$ python -q
>>> import numpy as np
>>> import numpy.linalg as la
>>> np.set_printoptions(precision=2, suppress=True, linewidth=120)
>>> def rnd(a):
...     return np.round(a, 2) + 0
... 
>>> B = np.array([[-7, -1], [-9, -9]])
>>> C = np.array([[2, -1, 2], [-1, 2, 2], [2, -2, -3]])
>>> X = np.kron(B, C)
>>> X
array([[-14,   7, -14,  -2,   1,  -2],
       [  7, -14, -14,   1,  -2,  -2],
       [-14,  14,  21,  -2,   2,   3],
       [-18,   9, -18, -18,   9, -18],
       [  9, -18, -18,   9, -18, -18],
       [-18,  18,  27, -18,  18,  27]])
>>> u = np.array([2, 3, 1, 2, 0, 3])
>>> B = X + np.outer(u, np.eye(6)[5])
>>> B
array([[-14.,   7., -14.,  -2.,   1.,   0.],
       [  7., -14., -14.,   1.,  -2.,   1.],
       [-14.,  14.,  21.,  -2.,   2.,   4.],
       [-18.,   9., -18., -18.,   9., -16.],
       [  9., -18., -18.,   9., -18., -18.],
       [-18.,  18.,  27., -18.,  18.,  30.]])
>>> x = np.array([0, 0, 0, 0, 2, 1])
>>> target = X @ x
>>> beta, lr = np.zeros(6), 1 / la.norm(X, 2) ** 2
>>> for i in range(250):
...     beta -= lr * X.T @ (X @ beta - target)
...     if i % 50 == 0: print(i, round(la.norm(X @ beta - target), 2))
... 
0 26.88
50 4.0
100 2.69
150 2.19
200 1.97
>>> rnd(la.cond(X))
np.float64(31.22)
>>> rnd(beta)
array([ 0.28,  0.36, -0.1 , -0.4 ,  1.5 ,  1.15])
>>> A = np.load("arr.npy")
>>> A
array([[  2.56,  -9.9 ,  -3.17,  -4.58,   1.4 ,  -7.09,   7.77],
       [  6.61,  -4.59,   6.02,   3.32,   3.53,  -2.57,  -1.18],
       [ -0.2 ,  10.84, -11.46,   1.95,   1.71,  -5.42,  -5.13]])
>>> U, sig, VT = la.svd(A, full_matrices=False)
>>> rnd(np.sqrt((sig ** 2).sum())), rnd(la.norm(A))
(np.float64(26.31), np.float64(26.31))
>>> np.allclose(U * sig @ VT, A)
True
>>> rnd(sig / sig[0])
array([1.  , 0.7 , 0.49])
>>> (sig > 1e-8).sum()
np.int64(3)
>>> rnd(np.abs(VT[0]))
array([0.19, 0.76, 0.48, 0.14, 0.03, 0.01, 0.38])
>>> x = np.array([0, -1, -2, 0, 1, -2, 0])
>>> rnd(A @ x)
array([31.82,  1.22, 24.63])
>>> rnd(A @ np.ones(7))
array([-13.01,  11.14,  -7.71])
>>> np.sign((A @ x).round(6))
array([1., 1., 1.])
>>> A * x
array([[  0.  ,   9.9 ,   6.34,  -0.  ,   1.4 ,  14.18,   0.  ],
       [  0.  ,   4.59, -12.04,   0.  ,   3.53,   5.14,  -0.  ],
       [ -0.  , -10.84,  22.92,   0.  ,   1.71,  10.84,  -0.  ]])
>>> rnd(np.einsum("ij,j->i", A, x))
array([31.82,  1.22, 24.63])
>>> rnd((A * x).sum(axis=1))
array([31.82,  1.22, 24.63])
>>> rnd(A @ (2 * x))
array([63.64,  2.44, 49.26])
>>> A @ np.eye(7)[4]
array([1.4 , 3.53, 1.71])
>>> W = np.array([[5, 4, -4],
...     [-4, 5, -2],
...     [-2, -1, 5],
...     [-3, 0, -1],
...     [5, 2, 3],
...     [3, 1, -5],
...     [4, 1, -4]])
>>> beta = np.array([-2, 1, -1])
>>> act = np.maximum(A @ W + beta, 0)
>>> rnd((act > 0).mean(axis=0))
array([0.67, 0.67, 0.67])
>>> rnd(act)
array([[87.29,  0.  ,  5.86],
       [32.63,  1.78, 36.68],
       [ 0.  , 58.73,  0.  ]])
>>> C = np.array([[8, 2], [5, 1], [6, 2]])
>>> rnd(act @ C)
array([[733.48, 186.3 ],
       [490.02, 140.4 ],
       [293.65,  58.73]])
>>> W @ C
array([[ 36,   6],
       [-19,  -7],
       [  9,   5],
       [-30,  -8],
       [ 68,  18],
       [ -1,  -3],
       [ 13,   1]])
>>> arr = np.loadtxt("w.csv", delimiter=",")
>>> arr
array([[-0.47, -0.97, -0.69],
       [ 0.35,  0.89,  0.54],
       [-0.12, -0.45, -0.2 ],
       [ 0.29,  0.83,  0.46],
       [-0.47, -0.97, -0.69],
       [-0.24, -0.74, -0.38],
       [ 0.09,  0.35,  0.15],
       [ 0.03,  0.12,  0.05],
       [ 0.09,  0.35,  0.15],
       [ 0.45,  0.96,  0.66],
       [ 0.56,  0.99,  0.78],
       [-0.06, -0.24, -0.1 ],
       [ 0.18,  0.62,  0.29],
       [-0.21, -0.69, -0.34],
       [-0.47, -0.97, -0.69],
       [ 0.54,  0.98,  0.76],
       [-0.03, -0.12, -0.05],
       [ 0.12,  0.45,  0.2 ],
       [-0.06, -0.24, -0.1 ],
       [-0.29, -0.83, -0.46],
       [-0.29, -0.83, -0.46],
       [ 0.62,  0.99,  0.83]])
>>> gram = np.cov(arr, rowvar=False)
>>> rnd(np.corrcoef(arr.T))
array([[1.  , 0.97, 1.  ],
       [0.97, 1.  , 0.98],
       [1.  , 0.98, 1.  ]])
>>> rnd(gram)
array([[0.11, 0.25, 0.17],
       [0.25, 0.56, 0.36],
       [0.17, 0.36, 0.24]])
>>> rnd(la.eigvalsh(gram)[::-1])
array([0.91, 0.01, 0.  ])
>>> np.argsort(-arr.std(axis=0).round(6), kind="stable")
array([1, 2, 0])
>>> gram.shape
(3, 3)
>>> rnd(np.corrcoef(arr[:, 2], arr[:, 0])[0, 1])
np.float64(1.0)
>>> np.argwhere(np.triu(np.abs(np.corrcoef(arr.T)) > 0.8, 1))
array([[0, 1],
       [0, 2],
       [1, 2]])
>>> rnd(np.polyfit(arr[:, 2], arr[:, 0], 1))
array([0.68, 0.01])
>>> dist = la.norm(arr[:, None] - arr[None], axis=-1)
>>> la.matrix_rank(dist ** 2)
np.int64(5)
>>> (dist + 1e9 * np.eye(22)).round(6).argmin(axis=1)
array([ 4,  3, 11,  1,  0, 13,  8,  6,  6, 15, 15, 18, 17,  5,  0, 10, 11,  6, 11, 20, 19, 10])
>>> dist[19].round(6).argsort(kind="stable")[:4]
array([19, 20,  5, 13])
>>> dist.shape
(22, 22)
>>> rnd(dist[:5, :5])
array([[0.  , 2.38, 0.8 , 2.27, 0.  ],
       [2.38, 0.  , 1.6 , 0.12, 2.38],
       [0.8 , 1.6 , 0.  , 1.5 , 0.8 ],
       [2.27, 0.12, 1.5 , 0.  , 2.27],
       [0.  , 2.38, 0.8 , 2.27, 0.  ]])
>>> rnd(la.norm(arr - arr.mean(axis=0), axis=1))
array([1.32, 1.06, 0.55, 0.95, 1.32, 0.91, 0.35, 0.1 , 0.35, 1.21, 1.33, 0.31, 0.67, 0.84, 1.32, 1.31, 0.17, 0.47,
       0.31, 1.03, 1.03, 1.39])
>>> np.flatnonzero(dist[19] < dist.mean() / 2)
array([ 0,  2,  4,  5, 13, 14, 19, 20])
>>> B = np.c_[arr[:, :1] @ np.array([[0]]), np.array([0, -2, 3, 0, -1, 0, 0, 1, -2, 3, -2, 0, -1, 1, -2, -3, -2, -2, 2, 2, 1, 3])]
>>> B
array([[ 0.,  0.],
       [ 0., -2.],
       [ 0.,  3.],
       [ 0.,  0.],
       [ 0., -1.],
       [ 0.,  0.],
       [ 0.,  0.],
       [ 0.,  1.],
       [ 0., -2.],
       [ 0.,  3.],
       [ 0., -2.],
       [ 0.,  0.],
       [ 0., -1.],
       [ 0.,  1.],
       [ 0., -2.],
       [ 0., -3.],
       [ 0., -2.],
       [ 0., -2.],
       [ 0.,  2.],
       [ 0.,  2.],
       [ 0.,  1.],
       [ 0.,  3.]])
>>> rnd(la.lstsq(arr, B[:, 0])[0])
array([0., 0., 0.])
>>> la.matrix_rank(np.c_[arr, B])
np.int64(4)
>>> la.matrix_rank(B)
np.int64(1)
>>> W = np.array([[5, 6, -2, -5, -7], [-2, -5, 1, -1, -6]])
>>> beta = np.array([2, -1, 2, -2, -2])
>>> act = np.maximum(B @ W + beta, 0)
>>> la.matrix_rank(act)
np.int64(5)
>>> (act > 0).astype(int)
array([[1, 0, 1, 0, 0],
       [1, 1, 0, 0, 1],
       [0, 0, 1, 0, 0],
       [1, 0, 1, 0, 0],
       [1, 1, 1, 0, 1],
       [1, 0, 1, 0, 0],
       [1, 0, 1, 0, 0],
       [0, 0, 1, 0, 0],
       [1, 1, 0, 0, 1],
       [0, 0, 1, 0, 0],
       [1, 1, 0, 0, 1],
       [1, 0, 1, 0, 0],
       [1, 1, 1, 0, 1],
       [0, 0, 1, 0, 0],
       [1, 1, 0, 0, 1],
       [1, 1, 0, 1, 1],
       [1, 1, 0, 0, 1],
       [1, 1, 0, 0, 1],
       [0, 0, 1, 0, 0],
       [0, 0, 1, 0, 0],
       [0, 0, 1, 0, 0],
       [0, 0, 1, 0, 0]])
>>> C = np.array([[2, 3], [-1, -1], [2, -3], [3, -1], [-2, -2]])
>>> (act @ C).round(6).argmax(axis=1)
array([0, 1, 0, 0, 0, 0, 0, 0, 1, 0, 1, 0, 0, 0, 1, 1, 1, 1, 0, 0, 0, 0])
>>> Xs = arr - arr.mean(axis=0)
>>> U, sig, VT = la.svd(Xs, full_matrices=False)
>>> np.searchsorted(np.cumsum(sig ** 2) / (sig ** 2).sum(), 0.9) + 1
np.int64(1)
>>> np.abs(U[:, 0]).argmax()
np.int64(21)
>>> (np.sign(U[:, 0]) == np.sign(U[0, 0])).astype(int)
array([1, 0, 1, 0, 1, 1, 0, 0, 0, 0, 0, 1, 0, 1, 1, 0, 1, 0, 1, 1, 1, 0])
>>> rnd(sig ** 2 / (sig ** 2).sum())
array([0.99, 0.01, 0.  ])
>>> rnd(Xs.mean(axis=0))
array([0., 0., 0.])
>>> feats = np.loadtxt("layer9.csv", delimiter=",")
>>> feats
array([[ -2.62,  -9.01,  -4.98,  -0.01,   2.22,   3.98],
       [  3.05,  -8.48,   8.48,  -0.23,   4.77,   0.48],
       [ -1.15,   3.7 ,  -6.42,   0.11,  17.56,   5.73],
       [  2.69,  -2.9 ,  -0.1 ,  -0.73,  16.36,   0.18],
       [ -6.45,  -2.87,  -7.77,  -0.6 ,   0.13,  -0.9 ],
       [  3.29,  -1.03,  -3.75,   1.82, -16.42,  -2.55],
       [  2.  ,  -2.46,  -3.58,   3.36,   6.28,   1.14],
       [  3.31,  -1.09,   4.71,   2.05,  23.91,   0.4 ],
       [  1.64,   0.45,  -3.58,   0.05,  -7.05,   1.94],
       [  3.65, -12.38,   2.72,   0.64,  -1.48,   1.22],
       [ -3.88,   8.47,   0.84,  -0.08,   0.74,  -1.68],
       [ -0.74,   1.11,  -3.08,  -0.23,   4.27,   2.1 ],
       [ -3.75,   3.5 ,   0.52,   1.75,  -0.8 ,   0.87],
       [ -2.05,  -1.1 ,   4.37,  -1.9 ,  20.1 ,  -6.07],
       [  2.1 , -10.39,  -0.61,   0.02, -17.72,  -2.55],
       [  1.59,   8.44,   1.92,   1.81,  -7.19,  -2.6 ],
       [  0.34,   2.56,   7.92,   3.73,  -7.09,   3.33],
       [  1.28, -10.72,   3.77,   1.09, -11.53,   1.9 ],
       [  5.15,  -0.86,  -5.27,   2.17,   4.25,   2.1 ],
       [  1.02,  14.89,  -2.99,   2.28,  -1.49,   1.84],
       [  0.46,   4.15,  -3.54,   1.97, -10.97,   0.44],
       [  0.39,   4.02,   0.8 ,  -0.93,   3.56,   1.29],
       [ -0.86,  -4.35,   6.21,   0.56,  -2.  ,   6.85],
       [ -2.26,  -7.22,   7.03,   2.3 ,   7.91,   0.35],
       [ -0.62,  -3.12,   7.99,  -1.63,  13.58,  -2.86],
       [  1.87,  -2.61,  -3.15,   2.36, -10.27,  -1.66]])
>>> q, V = la.qr(feats[:, :4])[0], la.qr(feats[:, 4:])[0]
>>> sig = la.svd(q.T @ V, compute_uv=False)
>>> rnd(sig)
array([0.48, 0.12])
>>> Xs = (feats - feats.mean(axis=0)) / feats.std(axis=0)
>>> rnd(Xs.std(axis=0))
array([1., 1., 1., 1., 1., 1.])
>>> beta = la.lstsq(np.delete(Xs, 4, axis=1), Xs[:, 4])[0]
>>> rnd(beta)
array([ 0.01,  0.19,  0.24, -0.41,  0.15])
>>> rnd(1 - np.var(Xs[:, 4] - np.delete(Xs, 4, axis=1) @ beta))
np.float64(0.2)
>>> x = np.array([3, 3, 3, 3, 3, 3])
>>> feats @ np.eye(6)[1]
array([ -9.01,  -8.48,   3.7 ,  -2.9 ,  -2.87,  -1.03,  -2.46,  -1.09,   0.45, -12.38,   8.47,   1.11,   3.5 ,  -1.1 ,
       -10.39,   8.44,   2.56, -10.72,  -0.86,  14.89,   4.15,   4.02,  -4.35,  -7.22,  -3.12,  -2.61])
>>> (feats @ x).argmax()
np.int64(7)
>>> la.norm(feats @ x) <= la.norm(feats, 2) * la.norm(x) + 1e-9
np.True_
>>> labels = feats[:, 1] > np.median(feats[:, 1])
>>> u = feats[labels].mean(axis=0) - feats[~labels].mean(axis=0)
>>> rnd((((feats - feats.mean(axis=0)) @ u > 0) == labels).mean())
np.float64(0.92)
>>> rnd(u)
array([ 0.45,  9.69, -2.48,  0.87, -1.93,  0.86])
>>> ((feats - feats.mean(axis=0)) @ u > 0).astype(int)
array([0, 0, 1, 0, 0, 1, 0, 0, 1, 0, 1, 1, 1, 0, 0, 1, 1, 0, 1, 1, 1, 1, 0, 0, 0, 1])
>>> labels.astype(int)
array([0, 0, 1, 0, 0, 1, 0, 1, 1, 0, 1, 1, 1, 0, 0, 1, 1, 0, 1, 1, 1, 1, 0, 0, 0, 0])
